$ ipython --no-banner

In [1]: import numpy as np

In [2]: np.set_printoptions(suppress=True, linewidth=100)

In [3]: rng = np.random.default_rng(776965)

In [4]: mat = (rng.random((4, 4)) < 0.3) + np.eye(4)

In [5]: mat /= mat.sum(axis=1, keepdims=True)

In [6]: print(mat.round(2))
[[0.25 0.25 0.25 0.25]
 [0.33 0.67 0.   0.  ]
 [0.33 0.   0.33 0.33]
 [0.33 0.   0.   0.67]]

In [7]: # row-stochastic, so 1 is an eigenvalue

In [8]: cov = mat.T @ mat

In [9]: print(np.allclose(cov, cov.T))
True

In [10]: print(np.linalg.matrix_rank(cov))
4

In [11]: print(np.round(np.linalg.matrix_power(mat, 2), 2))
[[0.31 0.23 0.15 0.31]
 [0.31 0.53 0.08 0.08]
 [0.31 0.08 0.19 0.42]
 [0.31 0.08 0.08 0.53]]

In [12]: pr = np.eye(4)[1]

In [13]: for _ in range(5):
    ...:     pr = pr @ mat
    ...:     print(pr.round(2))
    ...: 
[0.33 0.67 0.   0.  ]
[0.31 0.53 0.08 0.08]
[0.31 0.43 0.1  0.16]
[0.31 0.36 0.11 0.22]
[0.31 0.32 0.11 0.26]

In [14]: arr = np.array([[-0.03, -0.02, -0.06],
    ...:     [-0.1, -0.25, 0.13],
    ...:     [-0.85, -1.66, 0.61],
    ...:     [0.66, 1.68, -0.52],
    ...:     [1.74, 3.34, -0.97],
    ...:     [0.19, -0.15, -0.03],
    ...:     [-0.02, -0.05, 0.02],
    ...:     [1.69, 3.42, -1.08],
    ...:     [-1.76, -3.37, 0.99],
    ...:     [1.69, 3.38, -0.94],
    ...:     [-1.54, -3.57, 1.13],
    ...:     [1.68, 3.39, -0.75]])

In [15]: print(arr)
[[-0.03 -0.02 -0.06]
 [-0.1  -0.25  0.13]
 [-0.85 -1.66  0.61]
 [ 0.66  1.68 -0.52]
 [ 1.74  3.34 -0.97]
 [ 0.19 -0.15 -0.03]
 [-0.02 -0.05  0.02]
 [ 1.69  3.42 -1.08]
 [-1.76 -3.37  0.99]
 [ 1.69  3.38 -0.94]
 [-1.54 -3.57  1.13]
 [ 1.68  3.39 -0.75]]

In [16]: Q, R = np.linalg.qr(arr)

In [17]: print(R.round(2))
[[ 4.27  8.65 -2.51]
 [ 0.    0.83 -0.26]
 [ 0.    0.   -0.32]]

In [18]: print(round(abs(R[0, 0]), 2), np.round(np.linalg.norm(arr[:, 0]), 2))
4.27 4.27

In [19]: print(round(np.trace(Q @ Q.T), 2))
3.0

In [20]: print(np.round(Q @ R, 2))
[[-0.03 -0.02 -0.06]
 [-0.1  -0.25  0.13]
 [-0.85 -1.66  0.61]
 [ 0.66  1.68 -0.52]
 [ 1.74  3.34 -0.97]
 [ 0.19 -0.15 -0.03]
 [-0.02 -0.05  0.02]
 [ 1.69  3.42 -1.08]
 [-1.76 -3.37  0.99]
 [ 1.69  3.38 -0.94]
 [-1.54 -3.57  1.13]
 [ 1.68  3.39 -0.75]]

In [21]: print(Q.shape, R.shape)
(12, 3) (3, 3)

In [22]: W2 = arr[[9, 4]].astype(float)

In [23]: for _ in range(5):
    ...:     z = np.linalg.norm(arr[:, None] - W2, axis=-1).argmin(axis=1)
    ...:     W2 = np.array([arr[z == j].mean(axis=0) for j in range(2)])
    ...: 

In [24]: print(z)
[1 1 1 0 0 1 1 0 1 0 1 0]

In [25]: print(np.abs(W2[1] - W2[0]).argmax())
1

In [26]: print(np.bincount(z))
[5 7]

In [27]: print(W2.round(2))
[[ 1.49  3.04 -0.85]
 [-0.59 -1.3   0.4 ]]

In [28]: K = np.load("test4.npy")

In [29]: print(K)
[[ 0.51  0.71  0.48]
 [ 0.5   0.7   0.5 ]
 [ 0.8  -1.1   2.3 ]]

In [30]: z = rng.permutation(3)

In [31]: print(z)
[2 0 1]

In [32]: A2 = K[z][:, z]

In [33]: print(np.trace(A2))
3.51

In [34]: W0 = np.load("a.npy")

In [35]: print(W0.round(2))
[[ 1.    0.    0.    0.  ]
 [ 0.    0.31  0.    0.95]
 [ 0.    0.    1.    0.  ]
 [ 0.   -0.95  0.    0.31]]

In [36]: z = rng.permutation(4)

In [37]: A2 = W0[:, z] * rng.choice([-1, 1], 4)

In [38]: print(A2.round(2))
[[ 0.   -0.    1.    0.  ]
 [ 0.   -0.31  0.    0.95]
 [ 1.   -0.    0.    0.  ]
 [ 0.    0.95  0.    0.31]]

In [39]: Uu, _, Vt = np.linalg.svd(W0.T @ A2)

In [40]: print(np.round(Uu @ Vt, 2) + 0)
[[ 0.  0.  1.  0.]
 [ 0. -1.  0.  0.]
 [ 1.  0.  0.  0.]
 [ 0.  0.  0.  1.]]

In [41]: print(z)
[2 1 0 3]

In [42]: print(np.round(np.linalg.lstsq(W0, A2)[0], 2) + 0)
[[ 0.  0.  1.  0.]
 [ 0. -1.  0.  0.]
 [ 1.  0.  0.  0.]
 [ 0.  0.  0.  1.]]

In [43]: print(round(float(np.linalg.norm(W0, 2)), 2))
1.0

In [44]: print(round(float(np.linalg.norm(W0[2] - W0[1])), 2))
1.41

In [45]: print(np.round(np.linalg.norm(W0, axis=0), 2))
[1. 1. 1. 1.]

In [46]: print(np.round(np.linalg.norm(W0, 1), 2), np.round(np.linalg.norm(W0, np.inf), 2))
1.26 1.26

In [47]: print(np.round(np.linalg.norm(W0, axis=1), 2))
[1. 1. 1. 1.]

In [48]: print(round(float(np.linalg.norm(W0[2], 1)), 2), round(float(np.linalg.norm(W0[2], np.inf)), 2))
1.0 1.0

In [49]: M = np.load("out14.npy")

In [50]: print(M)
[[162 108  99]
 [108  80  76]
 [ 99  76  73]]

In [51]: # equal to its transpose

In [52]: print([round(float(x), 2) for x in np.linalg.svd(M, compute_uv=False)[:3]])
[303.86, 11.14, 0.0]

In [53]: print(np.round(np.linalg.norm(M, 2) / np.linalg.norm(M), 2))
1.0

In [54]: print(np.linalg.matrix_rank(M, rtol=0.1))
1

In [55]: J = np.load("layer17.npy")

In [56]: print(J)
[[  0  -2  -1]
 [ -1   4   5]
 [ -4  -3  12]
 [-12  -9  11]
 [ -4  -2  15]
 [  0   2  12]
 [ -2   0  11]
 [  7   0   2]
 [ 13  -2   9]
 [  5  -9  10]
 [  0  -3  17]
 [ -3   1  13]
 [  4   1  19]
 [  2  -8  11]
 [  5  -7  18]
 [ 13  -1  17]
 [ 18  -7  12]
 [ 15  -5  20]
 [ 14  -4  12]
 [  7  -2  17]
 [  0   3   9]
 [  4   4  16]]

In [57]: x0 = np.array([3, 2, -3])

In [58]: y = J @ x0

In [59]: print(y)
[ -1 -10 -54 -87 -61 -32 -39  15   8 -33 -57 -46 -43 -43 -53 -14   4 -25  -2 -34 -21 -28]

In [60]: print(np.round(np.linalg.pinv(J) @ J, 2) + 0)
[[1. 0. 0.]
 [0. 1. 0.]
 [0. 0. 1.]]

In [61]: print(np.round(np.linalg.solve(J.T @ J, J.T @ y), 2))
[ 3.  2. -3.]

In [62]: y = y + 0.05 * rng.normal(size=22)

In [63]: print(y.round(2))
[ -1.   -10.02 -53.99 -87.02 -61.02 -31.93 -39.04  14.97   8.03 -32.93 -57.02 -46.03 -42.99 -42.99
 -53.01 -13.99   4.   -25.04  -2.01 -33.97 -21.01 -27.95]

In [64]: b, *_ = np.linalg.lstsq(J, y)

In [65]: print(round(float(np.linalg.norm(y - J @ b)), 2))
0.14

In [66]: print(b.round())
[ 3.  2. -3.]

In [67]: print([round(float(np.linalg.norm(np.linalg.solve(J.T @ J + lam * np.eye(3), J.T @ y))), 2) for lam in (0, 1, 10, 100)])
[4.69, 4.69, 4.64, 4.24]

In [68]: Ac = (arr - arr.mean(axis=0)) / arr.std(axis=0)

In [69]: print(np.round(Ac.std(axis=0), 2))
[1. 1. 1.]

In [70]: print(np.argwhere(np.abs(Ac) > 2))
[]

In [71]: b = np.linalg.lstsq(np.delete(Ac, 0, axis=1), Ac[:, 0])[0]

In [72]: print(np.round(1 - np.var(Ac[:, 0] - np.delete(Ac, 0, axis=1) @ b), 2))
0.99

In [73]: Uu, s, Vt = np.linalg.svd(M)

In [74]: print(s.round(2) + 0)
[303.86  11.14   0.  ]

In [75]: A2 = Uu[:, :2] @ np.diag(s[:2]) @ Vt[:2]

In [76]: print(round(float(np.linalg.norm(M - A2) / np.linalg.norm(M)), 2))
0.0

In [77]: print(np.round(np.linalg.norm(M - A2, 2), 2), np.round(s[2], 2))
0.0 0.0

In [78]: print(np.linalg.matrix_rank(A2))
2

In [79]: print(round(float(np.abs(M - A2).max()), 2))
0.0

In [80]: A2 = np.c_[J[:, :2] @ np.array([[3, 1], [-2, -3]]), np.array([-2, 2, -2, -2, 1, -1, 0, 2, -3, -2, 2, 2, 3, -3, -3, -3, -1, -3, 3, 1, -1, 3])]

In [81]: print(A2)
[[  4   6  -2]
 [-11 -13   2]
 [ -6   5  -2]
 [-18  15  -2]
 [ -8   2   1]
 [ -4  -6  -1]
 [ -6  -2   0]
 [ 21   7   2]
 [ 43  19  -3]
 [ 33  32  -2]
 [  6   9   2]
 [-11  -6   2]
 [ 10   1   3]
 [ 22  26  -3]
 [ 29  26  -3]
 [ 41  16  -3]
 [ 68  39  -1]
 [ 55  30  -3]
 [ 50  26   3]
 [ 25  13   1]
 [ -6  -9  -1]
 [  4  -8   3]]

In [82]: print(np.linalg.matrix_rank(np.c_[J, A2]))
4

In [83]: print(np.round(np.linalg.norm(np.linalg.qr(J)[0].T @ A2, axis=0) ** 2 / ((A2 ** 2).sum(axis=0) + 1e-12), 2))
[1.   1.   0.33]

In [84]: print(np.linalg.matrix_rank(A2))
3

In [85]: Ac = J - J.mean(axis=0)

In [86]: V = np.linalg.svd(Ac)[2][:1]

In [87]: A2 = Ac - Ac @ V.T @ V

In [88]: print(np.round((Ac @ V.T).std(axis=0), 2))
[7.43]

In [89]: print(np.round(A2.std(axis=0), 2))
[1.43 3.83 4.79]

In [90]: print(round(float(np.linalg.norm(A2) / np.linalg.norm(Ac)), 2))
0.65

In [91]: A = np.array([[-0.7, 0.5, 0.2],
    ...:     [-0.2, -1.0, 0.1],
    ...:     [2.1, 0.6, 0.0],
    ...:     [1.3, 1.4, -0.9],
    ...:     [-0.8, 0.2, 0.1],
    ...:     [-0.3, -1.3, 0.0],
    ...:     [-0.6, -0.7, 0.3],
    ...:     [0.0, 0.0, -1.3],
    ...:     [2.1, 0.4, -1.7],
    ...:     [0.8, -1.4, 0.4],
    ...:     [-1.2, 1.9, -0.3],
    ...:     [0.3, 0.6, 0.5],
    ...:     [0.5, -0.3, -1.0],
    ...:     [1.1, -0.9, -1.5],
    ...:     [1.8, 0.1, 0.9],
    ...:     [0.7, 0.2, 0.5],
    ...:     [0.4, 0.4, 0.7],
    ...:     [-1.5, 1.5, 1.0],
    ...:     [-0.3, -0.4, -0.4],
    ...:     [1.4, -0.5, -1.1],
    ...:     [-0.1, 1.2, -0.4],
    ...:     [0.4, 1.7, 0.2],
    ...:     [-0.9, 0.3, -1.1],
    ...:     [-0.7, 1.6, -2.0],
    ...:     [3.2, -1.3, 0.1],
    ...:     [-0.7, 0.6, -1.1],
    ...:     [-0.3, 0.8, -1.8]])

In [92]: A[25] *= 3

In [93]: print(A.round(2))
[[-0.7  0.5  0.2]
 [-0.2 -1.   0.1]
 [ 2.1  0.6  0. ]
 [ 1.3  1.4 -0.9]
 [-0.8  0.2  0.1]
 [-0.3 -1.3  0. ]
 [-0.6 -0.7  0.3]
 [ 0.   0.  -1.3]
 [ 2.1  0.4 -1.7]
 [ 0.8 -1.4  0.4]
 [-1.2  1.9 -0.3]
 [ 0.3  0.6  0.5]
 [ 0.5 -0.3 -1. ]
 [ 1.1 -0.9 -1.5]
 [ 1.8  0.1  0.9]
 [ 0.7  0.2  0.5]
 [ 0.4  0.4  0.7]
 [-1.5  1.5  1. ]
 [-0.3 -0.4 -0.4]
 [ 1.4 -0.5 -1.1]
 [-0.1  1.2 -0.4]
 [ 0.4  1.7  0.2]
 [-0.9  0.3 -1.1]
 [-0.7  1.6 -2. ]
 [ 3.2 -1.3  0.1]
 [-2.1  1.8 -3.3]
 [-0.3  0.8 -1.8]]

In [94]: cov = np.cov(A, rowvar=False)

In [95]: print(np.round(np.corrcoef(A.T), 2))
[[ 1.   -0.41  0.18]
 [-0.41  1.   -0.24]
 [ 0.18 -0.24  1.  ]]

In [96]: print(np.round(A.std(axis=0), 2))
[1.2  0.98 1.01]

In [97]: print(np.argwhere(np.triu(np.abs(np.corrcoef(A.T)) > 0.8, 1)))
[]

In [98]: print(round(float(np.corrcoef(A[:, 0], A[:, 1])[0, 1]), 2))
-0.41

In [99]: print(np.round(np.polyfit(A[:, 0], A[:, 1], 1), 2))
[-0.34  0.35]

In [100]: print(cov.round(2))
[[ 1.49 -0.5   0.23]
 [-0.5   1.01 -0.25]
 [ 0.23 -0.25  1.06]]
